>>> import numpy as np
>>> np.set_printoptions(precision=1, suppress=True, linewidth=200, sign=" ")
>>> F = np.load("run1.npy")
>>> F
array([[ 0.8,  0.3,  0.1,  0.1],
       [ 0.3,  0.3, -0.3, -0.2],
       [ 0.1, -0.3,  0.9, -0.1],
       [ 0.1, -0.2, -0.1,  0.9]])
>>> rng = np.random.default_rng(8966)
>>> idx = rng.permutation(4)
>>> idx
array([ 0,  2,  1,  3])
>>> out = F[idx][:, idx]
>>> out
array([[ 0.8,  0.1,  0.3,  0.1],
       [ 0.1,  0.9, -0.3, -0.1],
       [ 0.3, -0.3,  0.3, -0.2],
       [ 0.1, -0.1, -0.2,  0.9]])
>>> round(np.linalg.det(out), 1), np.round(np.linalg.det(F[idx]), 1)
(np.float64(-0.0), np.float64(0.0))
>>> np.round(np.sort(np.abs(np.linalg.eigvals(out))), 1) + 0
array([ 0.,  1.,  1.,  1.])
>>> np.diag(out)
array([ 0.8,  0.9,  0.3,  0.9])
>>> J = np.load("test19.npy")
>>> J
array([[ 0,  1,  2],
       [ 0,  0,  1],
       [ 0,  0,  0]])
>>> # triangular: eigenvalues sit on the diagonal
>>> np.linalg.matrix_power(J - np.diag(np.diag(J)), 3)
array([[ 0,  0,  0],
       [ 0,  0,  0],
       [ 0,  0,  0]])
>>> [int(np.linalg.matrix_rank(np.linalg.matrix_power(J, p))) for p in range(1, 4)]
[2, 1, 0]
>>> np.sort(np.linalg.eigvals(J))
array([ 0.,  0.,  0.])
>>> np.prod(np.diag(J)), np.round(np.linalg.det(J), 1)
(np.int64(0), np.float64(0.0))
>>> J @ J
array([[ 0,  0,  1],
       [ 0,  0,  0],
       [ 0,  0,  0]])
>>> np.linalg.matrix_rank(J - J[0, 0] * np.eye(3))
np.int64(2)
>>> t = np.radians(90)
>>> R = np.eye(3)
>>> R[2, 2] = R[0, 0] = np.cos(t)
>>> R[2, 0], R[0, 2] = -np.sin(t), np.sin(t)
>>> R.round(1) + 0
array([[ 0.,  0.,  1.],
       [ 0.,  1.,  0.],
       [-1.,  0.,  0.]])
>>> out = J @ R.T
>>> np.allclose(J @ J.T, out @ out.T)
True
>>> out.round(1) + 0
array([[ 2.,  1.,  0.],
       [ 1.,  0.,  0.],
       [ 0.,  0.,  0.]])
>>> np.allclose(np.linalg.norm(J, axis=1), np.linalg.norm(out, axis=1))
True
>>> round(float(np.linalg.norm(J, 2)), 1)
2.4
>>> round(float(np.linalg.norm(J[1] - J[2])), 1)
1.0
>>> np.round(np.linalg.norm(J, "nuc"), 1)
np.float64(2.8)
>>> round(np.linalg.norm(J[1], 1), 1), np.round(np.linalg.norm(J[1], np.inf), 1)
(np.float64(1.0), np.float64(1.0))
>>> np.linalg.norm(J, axis=1)
array([ 2.2,  1. ,  0. ])
>>> data = np.loadtxt("dump.csv", delimiter=",")
>>> data
array([[ 0.9, -0.2, -0.2, -0.2],
       [-0.2,  0.4, -0.6, -0.6],
       [-0.2, -0.6,  0.4, -0.6],
       [-0.2, -0.6, -0.6,  0.4]])
>>> # orthonormal columns
>>> idx = rng.permutation(4)
>>> idx
array([ 1,  3,  0,  2])
>>> out = data[idx][:, idx]
>>> np.diag(out)
array([ 0.4,  0.4,  0.9,  0.4])
>>> mat = np.array([[9.8, 9.9, -14.3],
...     [-11.0, 15.9, 5.2],
...     [10.5, -16.9, 1.8],
...     [-14.8, -8.3, -10.6],
...     [-1.6, 14.1, -14.0],
...     [-2.5, 2.4, -19.7],
...     [17.3, 10.1, -0.4],
...     [-7.9, -12.7, 13.3],
...     [-16.4, -1.7, -11.3],
...     [2.2, -4.6, -19.3]])
>>> mat
array([[  9.8,   9.9, -14.3],
       [-11. ,  15.9,   5.2],
       [ 10.5, -16.9,   1.8],
       [-14.8,  -8.3, -10.6],
       [ -1.6,  14.1, -14. ],
       [ -2.5,   2.4, -19.7],
       [ 17.3,  10.1,  -0.4],
       [ -7.9, -12.7,  13.3],
       [-16.4,  -1.7, -11.3],
       [  2.2,  -4.6, -19.3]])
>>> C = mat[[9, 4]].astype(float)
>>> for _ in range(4):
...     idx = np.linalg.norm(mat[:, None] - C, axis=-1).argmin(axis=1)
...     C = np.array([mat[idx == j].mean(axis=0) for j in range(2)])
... 
>>> idx
array([ 1,  1,  0,  0,  1,  0,  1,  0,  0,  0])
>>> np.bincount(idx)
array([ 6,  4])
>>> feats = np.loadtxt("data.csv", delimiter=",")
>>> feats
array([[-1.1,  2.4, -2.6],
       [ 0.1, -0.4, -0.9],
       [-1.6,  2.9,  0.4],
       [-2.5,  4.3,  0.9],
       [ 0.3, -0.3,  0.2],
       [-0.6,  1.6,  0.2],
       [-0.3,  1.1, -0.8],
       [-1.1,  2. , -0.1],
       [ 1.2, -2.1,  1.3],
       [-0.4,  1.2,  0. ],
       [-0.5,  0.9,  0.4],
       [ 0.4, -0.7, -0.9],
       [-1.7,  3.1,  0.4],
       [-0.8,  1.2, -0.7],
       [ 2.1, -3.8, -0.9],
       [-0.8,  1.9,  0.1],
       [-1.5,  2.2, -0.8],
       [ 1.8, -3.8,  0.3],
       [ 0.8, -1.4,  0.8],
       [ 0.1, -0.2,  0.3],
       [ 0.2, -0.9, -1.5],
       [-0.2,  0.6, -0.3]])
>>> u, v = feats[9], feats[12]
>>> u @ u
np.float64(1.6)
>>> p = (u @ v) / (u @ u) * u
>>> p
array([-1.1,  3.3,  0. ])
>>> v - p
array([-0.6, -0.2,  0.4])
>>> round(float((v - p) @ u), 1)
0.0
>>> Xc = feats - feats.mean(axis=0)
>>> evecs = np.linalg.svd(Xc)[2][:2]
>>> out = Xc - Xc @ evecs.T @ evecs
>>> np.round(out.std(axis=0), 1) + 0
array([ 0.1,  0.1,  0. ])
>>> np.diag(evecs.T @ evecs)
array([ 0.2,  0.8,  1. ])
>>> out = feats / np.sqrt((feats ** 2).mean(axis=1, keepdims=True))
>>> np.round(feats - feats.mean(axis=1, keepdims=True), 1) + 0
array([[-0.7,  2.8, -2.2],
       [ 0.5,  0. , -0.5],
       [-2.2,  2.3, -0.2],
       [-3.4,  3.4,  0. ],
       [ 0.2, -0.4,  0.1],
       [-1. ,  1.2, -0.2],
       [-0.3,  1.1, -0.8],
       [-1.4,  1.7, -0.4],
       [ 1.1, -2.2,  1.2],
       [-0.7,  0.9, -0.3],
       [-0.8,  0.6,  0.1],
       [ 0.8, -0.3, -0.5],
       [-2.3,  2.5, -0.2],
       [-0.7,  1.3, -0.6],
       [ 3. , -2.9,  0. ],
       [-1.2,  1.5, -0.3],
       [-1.5,  2.2, -0.8],
       [ 2.4, -3.2,  0.9],
       [ 0.7, -1.5,  0.7],
       [ 0. , -0.3,  0.2],
       [ 0.9, -0.2, -0.8],
       [-0.2,  0.6, -0.3]])
>>> np.linalg.matrix_rank(out) == np.linalg.matrix_rank(feats)
np.True_
>>> np.linalg.matrix_rank(feats - feats.mean(axis=1, keepdims=True))
np.int64(2)
>>> np.linalg.norm(out, axis=1)
array([ 1.7,  1.7,  1.7,  1.7,  1.7,  1.7,  1.7,  1.7,  1.7,  1.7,  1.7,  1.7,  1.7,  1.7,  1.7,  1.7,  1.7,  1.7,  1.7,  1.7,  1.7,  1.7])
>>> G = np.cov(feats, rowvar=False)
>>> G.round(1) + 0
array([[ 1.3, -2.4,  0. ],
       [-2.4,  4.4,  0. ],
       [ 0. ,  0. ,  0.8]])
>>> G.shape
(3, 3)
>>> np.round(np.corrcoef(feats[:, 2], feats[:, 0])[0, 1], 1)
np.float64(0.0)
>>> np.argsort(-feats.std(axis=0).round(6), kind="stable")
array([ 1,  0,  2])
>>> np.round(np.corrcoef(feats.T), 1) + 0
array([[ 1., -1.,  0.],
       [-1.,  1.,  0.],
       [ 0.,  0.,  1.]])
>>> np.argwhere(np.triu(np.abs(np.corrcoef(feats.T)) > 0.8, 1))
array([[ 0,  1]])
>>> t = np.radians(15)
>>> R = np.eye(3)
>>> R[0, 0] = R[2, 2] = np.cos(t)
>>> R[0, 2], R[2, 0] = -np.sin(t), np.sin(t)
>>> R
array([[ 1. ,  0. , -0.3],
       [ 0. ,  1. ,  0. ],
       [ 0.3,  0. ,  1. ]])
>>> out = feats @ R.T
>>> np.linalg.svd(feats, compute_uv=False), np.linalg.svd(out, compute_uv=False)
(array([ 11.3,   4.1,   0.7]), array([ 11.3,   4.1,   0.7]))
>>> np.allclose(feats @ feats.T, out @ out.T)
True
>>> round(np.linalg.det(R), 1), round(np.trace(R), 1)
(np.float64(1.0), np.float64(2.9))
>>> out = np.array([[-1, 3, 3, 3], [-2, 0, 0, -1], [2, -1, -1, -1], [1, 0, 2, -1]])
>>> W0 = np.triu(out, 1)
>>> W0
array([[ 0,  3,  3,  3],
       [ 0,  0,  0, -1],
       [ 0,  0,  0, -1],
       [ 0,  0,  0,  0]])
>>> # row 0 is much longer than the rest
>>> rk = np.linalg.matrix_rank(W0)
>>> rk
np.int64(2)
>>> null = np.linalg.svd(W0)[2][rk:].T
>>> null.shape
(4, 2)
>>> [int(np.linalg.matrix_rank(np.delete(W0, i, axis=0))) for i in range(4)]
[1, 2, 2, 2]
>>> np.linalg.matrix_rank(W0.T @ W0), np.linalg.matrix_rank(W0 @ W0.T)
(np.int64(2), np.int64(2))
>>> np.round(null @ null.T, 1) + 0
array([[ 1. ,  0. ,  0. ,  0. ],
       [ 0. ,  0.5, -0.5,  0. ],
       [ 0. , -0.5,  0.5,  0. ],
       [ 0. ,  0. ,  0. ,  0. ]])
>>> np.allclose(W0 @ null, 0)
True
